$ python -q
>>> import numpy as np
>>> from numpy import linalg as LA
>>> np.set_printoptions(precision=1, suppress=True, linewidth=160, sign=" ")
>>> u = np.array([1, 0, 1]) + 0.5
>>> m1 = np.outer(u, u) / (u @ u)
>>> m1
array([[ 0.5,  0.2,  0.5],
       [ 0.2,  0.1,  0.2],
       [ 0.5,  0.2,  0.5]])
>>> proj = np.triu(np.array([[2, 2, 2], [1, 0, -2], [0, -2, 2]]), 1) + np.eye(3)
>>> Y = proj @ m1 @ LA.inv(proj)
>>> np.round(np.poly(Y), 1) + 0
array([ 1., -1.,  0.,  0.])
>>> F = np.loadtxt("x.csv", delimiter=",")
>>> F
array([[-0.1, -0.2],
       [ 0.2,  0.4],
       [-0.2, -0.4]])
>>> U, sv, vt = LA.svd(F)
>>> vecs = vt[:(sv > 1e-8).sum()]
>>> rng = np.random.default_rng(3034)
>>> vec = F[1] + 2 * F[0] + rng.integers(2) * np.eye(2)[0]
>>> vec
array([ 0.,  0.])
>>> LA.matrix_rank(np.vstack([F, vec]))
np.int64(1)
>>> np.allclose(vecs.T @ vecs @ vec, vec)
True
>>> Y = np.array([[-2, 1, -2], [1, -1, 2], [1, -1, 2]])
>>> J = np.triu(Y, 1)
>>> J
array([[ 0,  1, -2],
       [ 0,  0,  2],
       [ 0,  0,  0]])
>>> # triangular: eigenvalues sit on the diagonal
>>> np.argsort(-LA.norm(J, axis=0).round(6), kind="stable")[:3]
array([ 2,  1,  0])
>>> LA.matrix_rank(J, rtol=0.1)
np.int64(2)
>>> round(LA.norm(J, 2) / LA.norm(J), 1)
np.float64(1.0)
>>> vec = np.array([-2, 1, 3])
>>> a = np.maximum(J @ vec, 0)
>>> J.T @ a
array([  0,   0,  12])
>>> a
array([ 0,  6,  0])
>>> np.flatnonzero(a > 1e-9)
array([ 1])
>>> J * (a > 1e-9)[:, None]
array([[ 0,  0,  0],
       [ 0,  0,  2],
       [ 0,  0,  0]])
>>> W0 = np.loadtxt("sample18.csv", delimiter=",")
>>> W0
array([[-1.1,  3.9, -0.8],
       [-3.2,  2.2,  0. ],
       [-2.3,  2.7,  1. ],
       [-3.6,  3.2,  0.1],
       [-2.6,  3.4,  0.4],
       [-4.2,  2.8,  0.4],
       [-3.7,  3.4, -2.6],
       [-3.8,  3.4,  0.4],
       [-2.8,  3. , -0.6],
       [-1.9,  2. , -0.7],
       [-3.6,  2.7,  1.4],
       [-2.9,  1.5, -1.5],
       [-2.2,  1.9,  1.6],
       [-3.4,  3.5, -0.1],
       [-0.7,  1.7,  0.5],
       [-2.5,  4.3, -0.2],
       [-3.8,  2.3, -0.1],
       [-4.5,  2.6, -1.1],
       [-1.8,  2.8,  1.2]])
>>> z = W0[:, 0] > np.median(W0[:, 0])
>>> u = W0[z].mean(axis=0) - W0[~z].mean(axis=0)
>>> z.astype(int)
array([ 1,  0,  1,  0,  1,  0,  0,  0,  1,  1,  0,  0,  1,  0,  1,  1,  0,  0,  1])
>>> u
array([ 1.7,  0.1,  0.6])
>>> np.round((((W0 - W0.mean(axis=0)) @ u > 0) == z).mean(), 1)
np.float64(0.9)
>>> O, Rm = LA.qr(W0)
>>> O.shape, Rm.shape
((19, 3), (3, 3))
>>> round(float(np.trace(O @ O.T)), 1)
3.0
>>> np.allclose(Rm.T @ Rm, W0.T @ W0)
True
>>> np.round(O.T @ O, 1) + 0
array([[ 1.,  0.,  0.],
       [ 0.,  1.,  0.],
       [ 0.,  0.,  1.]])
>>> Rm
array([[ 13.3, -11.7,   0.5],
       [  0. ,   4.8,   0.3],
       [  0. ,   0. ,  -4.4]])
>>> O.round(1) + 0
array([[-0.1,  0.6,  0.2],
       [-0.2, -0.1,  0. ],
       [-0.2,  0.1, -0.2],
       [-0.3,  0. , -0.1],
       [-0.2,  0.2, -0.1],
       [-0.3, -0.2, -0.1],
       [-0.3,  0. ,  0.6],
       [-0.3,  0. , -0.1],
       [-0.2,  0.1,  0.1],
       [-0.1,  0.1,  0.1],
       [-0.3, -0.1, -0.4],
       [-0.2, -0.2,  0.3],
       [-0.2,  0. , -0.4],
       [-0.3,  0.1,  0. ],
       [-0.1,  0.2, -0.1],
       [-0.2,  0.4,  0.1],
       [-0.3, -0.2,  0. ],
       [-0.3, -0.3,  0.2],
       [-0.1,  0.3, -0.3]])
>>> D = LA.norm(O[:, None] - O[None], axis=-1)
>>> LA.norm(O - O.mean(axis=0), axis=1)
array([ 0.6,  0.2,  0.2,  0.1,  0.2,  0.3,  0.6,  0.1,  0.1,  0.2,  0.4,  0.4,  0.4,  0.1,  0.3,  0.4,  0.3,  0.4,  0.3])
>>> D.mean(axis=1).argmax()
np.int64(0)
>>> (D + 1e9 * np.eye(19)).round(6).argmin(axis=1)
array([ 15,  16,  18,   7,  14,  16,  11,   3,   9,   8,  12,  17,  10,   3,   4,   4,   1,  11,   2])
>>> proj = W0 @ LA.solve(W0.T @ W0, W0.T)
>>> np.round(np.diag(proj), 1) + 0
array([ 0.4,  0.1,  0.1,  0.1,  0.1,  0.2,  0.4,  0.1,  0.1,  0. ,  0.2,  0.2,  0.2,  0.1,  0.1,  0.2,  0.1,  0.2,  0.2])
>>> proj @ W0[:, 0]
array([-1.1, -3.2, -2.3, -3.6, -2.6, -4.2, -3.7, -3.8, -2.8, -1.9, -3.6, -2.9, -2.2, -3.4, -0.7, -2.5, -3.8, -4.5, -1.8])
>>> round(np.trace(proj), 1)
np.float64(3.0)
>>> A = np.load("mat.npy")
>>> A
array([[ 2,  3,  2,  3,  2,  3],
       [ 0,  0,  0,  0,  0,  0],
       [ 1,  0,  1,  0,  1,  0],
       [ 2,  3,  2,  3,  2,  3],
       [ 0,  0,  0,  0,  0,  0],
       [ 1,  0,  1,  0,  1,  0]])
>>> # looks like rank 2
>>> [round(float(x), 1) for x in LA.svd(A, compute_uv=False)[:3]]
[8.9, 2.0, 0.0]
>>> np.argsort(-LA.norm(A, axis=0).round(6), kind="stable")[:3]
array([ 1,  3,  5])
>>> np.round(LA.norm(A, 2) / LA.norm(A), 1)
np.float64(1.0)
